$ python -q
>>> import numpy as np
>>> from numpy import linalg as LA
>>> np.set_printoptions(precision=2, suppress=True, linewidth=120, sign=" ")
>>> feats = np.load("case2.npy")
>>> feats
array([[ 0.44,  0.22,  0.11,  0.11,  0.11],
       [ 0.  ,  0.5 ,  0.25,  0.25,  0.  ],
       [ 0.3 ,  0.1 ,  0.1 ,  0.2 ,  0.3 ],
       [ 0.17,  0.25,  0.08,  0.33,  0.17],
       [ 0.  ,  0.3 ,  0.3 ,  0.1 ,  0.3 ]])
>>> other = LA.inv(feats)
>>> other
array([[  0.6 ,   2.4 ,   4.67,  -4.  ,  -2.67],
       [ 12.6 , -17.6 , -32.  ,  24.  ,  14.  ],
       [-16.2 ,  27.2 ,  44.  , -36.  , -18.  ],
       [ -9.  ,  12.  ,  20.  , -12.  , -10.  ],
       [  6.6 , -13.6 , -18.67,  16.  ,  10.67]])
>>> round(LA.cond(feats), 2)
np.float64(94.93)
>>> np.round(LA.inv(other), 2) + 0
array([[ 0.44,  0.22,  0.11,  0.11,  0.11],
       [ 0.  ,  0.5 ,  0.25,  0.25,  0.  ],
       [ 0.3 ,  0.1 ,  0.1 ,  0.2 ,  0.3 ],
       [ 0.17,  0.25,  0.08,  0.33,  0.17],
       [ 0.  ,  0.3 ,  0.3 ,  0.1 ,  0.3 ]])
>>> np.allclose(other, feats.T)
False
>>> LA.norm(other, axis=1)
array([  7.14,  47.59,  67.52,  29.48,  30.77])
>>> np.round(LA.norm(other, 2), 2)
np.float64(93.02)
>>> round(LA.norm(other, 1), 2), round(float(LA.norm(other, np.inf)), 2)
(np.float64(119.33), 141.4)
>>> np.round(LA.norm(other) ** 2 / LA.norm(other, 2) ** 2, 2)
np.float64(1.0)
>>> LA.norm(other, axis=1).argmax()
np.int64(2)
>>> round(other[4] @ other[3], 2)
np.float64(-894.6)
>>> round(LA.norm(other, "nuc"), 2)
np.float64(104.0)
>>> np.sort(np.abs(LA.eigvals(feats)))[::-1]
array([ 1.  ,  0.33,  0.28,  0.06,  0.06])
>>> pr = np.eye(5)[2]
>>> for _ in range(7):
...     pr = pr @ feats
...     print(pr.round(2))
... 
[ 0.3  0.1  0.1  0.2  0.3]
[ 0.2   0.27  0.18  0.18  0.19]
[ 0.17  0.29  0.18  0.2   0.16]
[ 0.16  0.3   0.17  0.21  0.15]
[ 0.16  0.3   0.17  0.21  0.15]
[ 0.16  0.3   0.17  0.21  0.15]
[ 0.16  0.3   0.17  0.21  0.15]
>>> round(LA.eigvals(feats).sum().real, 2)
np.float64(1.68)
>>> LA.eigvals(feats)
array([ 1.  +0.j  ,  0.03+0.05j,  0.03-0.05j,  0.33+0.j  ,  0.28+0.j  ])
>>> round(LA.det(feats.T), 2)
np.float64(0.0)
>>> np.round(LA.det(feats[::-1]), 2)
np.float64(0.0)
>>> (feats + feats.T) / 2
array([[ 0.44,  0.11,  0.21,  0.14,  0.06],
       [ 0.11,  0.5 ,  0.17,  0.25,  0.15],
       [ 0.21,  0.17,  0.1 ,  0.14,  0.3 ],
       [ 0.14,  0.25,  0.14,  0.33,  0.13],
       [ 0.06,  0.15,  0.3 ,  0.13,  0.3 ]])
>>> np.allclose(feats, feats.T)
False
>>> np.allclose(feats @ feats.T, feats.T @ feats)
False
>>> round(float(np.trace(feats)), 2)
1.68
>>> E = np.loadtxt("block16.csv", delimiter=",")
>>> E
array([[ 1.,  0.,  2.,  0.],
       [ 0.,  3.,  0.,  0.]])
>>> left, s, vt = LA.svd(E, full_matrices=False)
>>> vt @ vt.T
array([[ 1.,  0.],
       [ 0.,  1.]])
>>> np.abs(vt[0])
array([ 0.,  1.,  0.,  0.])
>>> (s > 1e-8).sum()
np.int64(2)
>>> round(np.sqrt((s ** 2).sum()), 2), np.round(LA.norm(E), 2)
(np.float64(3.74), np.float64(3.74))
>>> np.allclose(left * s @ vt, E)
True
>>> t = np.radians(90)
>>> Rm = np.eye(4)
>>> Rm[0, 0] = Rm[2, 2] = np.cos(t)
>>> Rm[0, 2], Rm[2, 0] = -np.sin(t), np.sin(t)
>>> Rm.round(2) + 0
array([[ 0.,  0., -1.,  0.],
       [ 0.,  1.,  0.,  0.],
       [ 1.,  0.,  0.,  0.],
       [ 0.,  0.,  0.,  1.]])
>>> other = E @ Rm.T
>>> np.allclose(LA.norm(E, axis=1), LA.norm(other, axis=1))
True
>>> round(LA.det(Rm), 2), np.trace(Rm)
(np.float64(1.0), np.float64(2.0))
>>> LA.svd(E, compute_uv=False), LA.svd(other, compute_uv=False)
(array([ 3.  ,  2.24]), array([ 3.  ,  2.24]))
>>> u = np.array([1, 1, 1])
>>> np.cross(E[0, :3], E[1, :3])
array([-6.,  0.,  3.])
>>> np.correlate(E[0], E[1], "full")
array([ 0.,  0.,  3.,  0.,  6.,  0.,  0.])
>>> arr = np.load("run0.npy")
>>> arr
array([[-1.1 ,  0.32, -0.92,  1.68],
       [-1.79, -1.34, -1.51,  1.89],
       [ 0.79,  0.91,  0.28, -1.01],
       [-0.74,  0.35, -0.17,  0.51],
       [-1.43, -0.82, -0.1 ,  1.35],
       [-0.89, -0.57, -0.44,  0.41],
       [-1.85, -1.64, -0.76,  2.02],
       [ 2.02,  1.19,  1.36, -2.25],
       [-0.41,  0.14, -0.36,  0.19],
       [ 0.53,  0.25, -0.08,  0.3 ],
       [-0.48, -0.47, -0.43,  0.28],
       [ 0.96,  0.41,  0.08, -0.66],
       [ 1.44,  0.68,  0.75, -1.38],
       [-0.17, -0.16,  0.32,  0.74],
       [ 0.84,  0.18,  0.51, -0.99],
       [ 2.33,  0.83,  0.71, -1.56],
       [-0.1 , -0.08, -0.32,  0.8 ]])
>>> Xs = arr - arr.mean(axis=0)
>>> evecs = LA.svd(Xs)[2][:1]
>>> other = Xs - Xs @ evecs.T @ evecs
>>> other.std(axis=0)
array([ 0.22,  0.35,  0.28,  0.23])
>>> np.diag(evecs.T @ evecs)
array([ 0.39,  0.12,  0.1 ,  0.39])
>>> np.cov(Xs @ evecs.T, rowvar=False)
array( 3.97)
>>> (Xs @ evecs.T).std(axis=0)
array([ 1.93])
>>> vec = np.array([1, 3, 0, 0])
>>> rhs = arr @ vec
>>> coef, lr = np.zeros(4), 1 / LA.norm(arr, 2) ** 2
>>> for i in range(12):
...     coef -= lr * arr.T @ (arr @ coef - rhs)
...     if i % 2 == 0: print(i, round(LA.norm(arr @ coef - rhs), 2))
... 
0 4.17
2 3.83
4 3.53
6 3.24
8 2.98
10 2.74
>>> round(float(LA.cond(arr)), 2)
7.14
>>> Xs = arr - arr.mean(axis=0)
>>> left, s, vt = LA.svd(Xs, full_matrices=False)
>>> np.abs(vt[0]).argmax()
np.int64(0)
>>> s ** 2 / (s ** 2).sum()
array([ 0.93,  0.04,  0.02,  0.02])
>>> mat = np.load("m.npy")
>>> mat
array([[ 3,  2,  0],
       [ 2,  3,  2],
       [ 0,  2,  3]])
>>> vec = np.ones(3)
>>> for _ in range(3):
...     vec = mat @ vec
...     vec /= LA.norm(vec)
...     print(round(vec @ mat @ vec, 2))
... 
5.83
5.83
5.83
>>> round(LA.eigvalsh(mat)[-1], 2)
np.float64(5.83)
>>> [round(float(x), 2) for x in LA.svd(mat, compute_uv=False)[:3]]
[5.83, 3.0, 0.17]
>>> np.abs(LA.svd(mat)[2][-1])
array([ 0.5 ,  0.71,  0.5 ])
>>> round(np.log10(LA.cond(mat)))
2
>>> np.argsort(-LA.norm(mat, axis=0).round(6), kind="stable")[:3]
array([ 1,  0,  2])
>>> LA.cond(mat) > 100
np.False_
>>> LA.matrix_rank(mat, rtol=0.1)
np.int64(2)
>>> ev, evecs = LA.eigh(mat)
>>> vec = np.array([6, 0, 9])
>>> np.abs(mat).sum(axis=1).max(), round(np.abs(ev).max(), 2)
(np.int64(7), np.float64(5.83))
>>> vec @ mat @ vec / (vec @ vec), round(ev[0], 2), np.round(ev[-1], 2)
(np.float64(3.0), np.float64(0.17), np.float64(5.83))
>>> np.round(evecs * np.abs(ev) @ evecs.T, 2) + 0
array([[ 3.,  2.,  0.],
       [ 2.,  3.,  2.],
       [ 0.,  2.,  3.]])
>>> (np.sign(evecs[:, -1].round(6)) == np.sign(evecs[0, -1].round(6))).astype(int)
array([ 1,  1,  1])
>>> rng = np.random.default_rng(857)
>>> F = np.triu(rng.random((5, 5)) < 0.5, 1).astype(int)
>>> F = F + F.T
>>> F
array([[ 0,  0,  0,  1,  0],
       [ 0,  0,  1,  1,  0],
       [ 0,  1,  0,  0,  1],
       [ 1,  1,  0,  0,  0],
       [ 0,  0,  1,  0,  0]])
>>> # equal to its transpose
>>> T = np.stack([F, -2 * F, F[::-1]])
>>> LA.det(T)
array([ 0.,  0.,  0.])
>>> LA.matrix_rank(T)
array([ 4,  4,  4])
>>> T.shape
(3, 5, 5)
>>> (T @ F.T).shape
(3, 5, 5)
>>> LA.matrix_rank(T.reshape(3, -1))
np.int64(2)
>>> left, s, vt = LA.svd(F)
>>> np.argmax(s[:-1] / (s[1:] + 1e-6)) + 1
np.int64(4)
>>> s
array([ 1.73,  1.73,  1.  ,  1.  , -0.  ])
>>> other = left[:, :4] @ np.diag(s[:4]) @ vt[:4]
>>> round(float(LA.norm(F - other) / LA.norm(F)), 2)
0.0
>>> LA.matrix_rank(F, rtol=0.05)
np.int64(4)
>>> other.round(2) + 0
array([[ 0.,  0.,  0.,  1.,  0.],
       [ 0.,  0.,  1.,  1.,  0.],
       [ 0.,  1.,  0.,  0.,  1.],
       [ 1.,  1.,  0.,  0.,  0.],
       [ 0.,  0.,  1.,  0.,  0.]])
>>> u, v = F[3], F[2]
>>> u @ u
np.int64(2)
>>> u @ v
np.int64(1)
>>> pr = (u @ v) / (u @ u) * u
>>> v - pr
array([-0.5,  0.5,  0. ,  0. ,  1. ])
>>> np.outer(u, v)
array([[ 0,  1,  0,  0,  1],
       [ 0,  1,  0,  0,  1],
       [ 0,  0,  0,  0,  0],
       [ 0,  0,  0,  0,  0],
       [ 0,  0,  0,  0,  0]])
>>> pr
array([ 0.5,  0.5,  0. ,  0. ,  0. ])
>>> other = np.array([[2, 0, 1], [1, 0, 2], [2, 2, 2], [1, 2, 1], [1, 2, 1]])
>>> other.T @ F.T
array([[ 1,  3,  2,  3,  2],
       [ 2,  4,  2,  0,  2],
       [ 1,  3,  3,  3,  2]])
>>> ev, evecs = LA.eigh(F)
>>> np.round(evecs.T @ F @ evecs, 2) + 0
array([[-1.73,  0.  ,  0.  ,  0.  ,  0.  ],
       [ 0.  , -1.  ,  0.  ,  0.  ,  0.  ],
       [ 0.  ,  0.  ,  0.  ,  0.  ,  0.  ],
       [ 0.  ,  0.  ,  0.  ,  1.  ,  0.  ],
       [ 0.  ,  0.  ,  0.  ,  0.  ,  1.73]])
>>> np.round(evecs @ np.diag(ev) @ evecs.T, 2) + 0
array([[ 0.,  0.,  0.,  1.,  0.],
       [ 0.,  0.,  1.,  1.,  0.],
       [ 0.,  1.,  0.,  0.,  1.],
       [ 1.,  1.,  0.,  0.,  0.],
       [ 0.,  0.,  1.,  0.,  0.]])
>>> np.round(evecs.T @ evecs, 2) + 0
array([[ 1.,  0.,  0.,  0.,  0.],
       [ 0.,  1.,  0.,  0.,  0.],
       [ 0.,  0.,  1.,  0.,  0.],
       [ 0.,  0.,  0.,  1.,  0.],
       [ 0.,  0.,  0.,  0.,  1.]])
>>> ev.round(2) + 0
array([-1.73, -1.  ,  0.  ,  1.  ,  1.73])
>>> np.unique(ev.round(6) + 0, return_counts=True)[1]
array([ 1,  1,  1,  1,  1])
>>> LA.svd(F, compute_uv=False)
array([ 1.73,  1.73,  1.  ,  1.  ,  0.  ])
>>> np.abs(evecs[:, -1]).round(6).argmax()
np.int64(1)
>>> np.abs(evecs[:, -1])
array([ 0.29,  0.58,  0.5 ,  0.5 ,  0.29])
>>> other = np.array([[8, 6], [0, 7]])
>>> C = np.array([[0, 2, 2], [-2, -1, 2], [0, 2, -2]])
>>> J = np.kron(other, C)
>>> J
array([[  0,  16,  16,   0,  12,  12],
       [-16,  -8,  16, -12,  -6,  12],
       [  0,  16, -16,   0,  12, -12],
       [  0,   0,   0,   0,  14,  14],
       [  0,   0,   0, -14,  -7,  14],
       [  0,   0,   0,   0,  14, -14]])
>>> u = np.array([2, 0, 0, 2, 0, -1])
>>> other = J + np.outer(u, np.eye(6)[2])
>>> LA.matrix_rank(LA.inv(other) - LA.inv(J), tol=1e-8)
np.int64(1)
>>> round(float(LA.det(other) / LA.det(J)), 2), round(float(1 + LA.solve(J, u)[2]), 2)
(0.98, 0.98)
>>> LA.matrix_rank(other - J)
np.int64(1)
>>> (J - J.T) / 2
array([[  0.,  16.,   8.,   0.,   6.,   6.],
       [-16.,   0.,   0.,  -6.,  -3.,   6.],
       [ -8.,   0.,   0.,   0.,   6.,  -6.],
       [  0.,   6.,   0.,   0.,  14.,   7.],
       [ -6.,   3.,  -6., -14.,   0.,   0.],
       [ -6.,  -6.,   6.,  -7.,   0.,   0.]])
>>> np.sort(np.abs(LA.eigvals(J)))
array([ 14.65,  14.65,  16.74,  16.74,  25.56,  29.22])
>>> np.allclose(J, J.T)
False
>>> (J + J.T) / 2
array([[  0.,   0.,   8.,   0.,   6.,   6.],
       [  0.,  -8.,  16.,  -6.,  -3.,   6.],
       [  8.,  16., -16.,   0.,   6.,  -6.],
       [  0.,  -6.,   0.,   0.,   0.,   7.],
       [  6.,  -3.,   6.,   0.,  -7.,  14.],
       [  6.,   6.,  -6.,   7.,  14., -14.]])
>>> np.trace(J)
np.int64(-45)
>>> np.allclose(J @ J.T, J.T @ J)
False
>>> LA.matrix_power(J, 2)
array([[-256,  128,    0, -360,  180,    0],
       [ 128,   64, -640,  180,   90, -900],
       [-256, -384,  512, -360, -540,  720],
       [   0,    0,    0, -196,   98,    0],
       [   0,    0,    0,   98,   49, -490],
       [   0,    0,    0, -196, -294,  392]])
>>> round(float(LA.norm(J[4] - J[5])), 2)
37.7
>>> LA.norm(J, axis=0)
array([ 16.  ,  24.  ,  27.71,  18.44,  27.66,  31.94])
>>> LA.norm(J, axis=1).argmax()
np.int64(1)
>>> J[4] @ J[5]
np.int64(-294)
>>> np.round(LA.norm(J[4], 1), 2), np.round(LA.norm(J[4], np.inf), 2)
(np.float64(35.0), np.float64(14.0))
>>> m1 = np.load("layer18.npy")
>>> m1
array([[-8.1 , -7.2 , -7.  , -3.2 ],
       [-7.08, -5.15, -7.  , -1.15],
       [-5.51, -2.02, -7.  ,  1.98],
       [-8.47, -7.94, -7.  , -3.94],
       [-9.18, -9.36, -7.  , -5.36],
       [-6.75, -4.49, -7.  , -0.49],
       [-6.88, -4.76, -7.  , -0.76],
       [-6.57, -4.13, -7.  , -0.13],
       [-7.24, -5.47, -7.  , -1.47],
       [-6.58, -4.16, -7.  , -0.16],
       [-5.7 , -2.39, -7.  ,  1.61],
       [-7.44, -5.88, -7.  , -1.88],
       [-7.7 , -6.39, -7.  , -2.39],
       [-7.17, -5.34, -7.  , -1.34],
       [-6.17, -3.34, -7.  ,  0.66],
       [-8.32, -7.63, -7.  , -3.63],
       [-6.75, -4.5 , -7.  , -0.5 ],
       [-6.7 , -4.39, -7.  , -0.39],
       [-7.42, -5.84, -7.  , -1.84],
       [-6.64, -4.29, -7.  , -0.29],
       [-7.1 , -5.2 , -7.  , -1.2 ],
       [-7.43, -5.86, -7.  , -1.86],
       [-7.65, -6.31, -7.  , -2.31],
       [-8.52, -8.04, -7.  , -4.04],
       [-7.  , -5.01, -7.  , -1.01],
       [-7.7 , -6.4 , -7.  , -2.4 ],
       [-4.76, -0.51, -7.  ,  3.49],
       [-7.81, -6.61, -7.  , -2.61],
       [-7.07, -5.13, -7.  , -1.13]])
>>> rank = LA.matrix_rank(m1)
>>> rank
np.int64(2)
>>> ns = LA.svd(m1)[2][rank:].T
>>> LA.matrix_rank(m1.T @ m1), LA.matrix_rank(m1 @ m1.T)
(np.int64(2), np.int64(2))
>>> [int(LA.matrix_rank(m1[:, :j + 1])) for j in range(4)]
[1, 2, 2, 2]
>>> ns.shape
(4, 2)
>>> ns @ ns.T
array([[ 0.6 , -0.27, -0.41, -0.03],
       [-0.27,  0.55, -0.06, -0.41],
       [-0.41, -0.06,  0.42,  0.27],
       [-0.03, -0.41,  0.27,  0.43]])
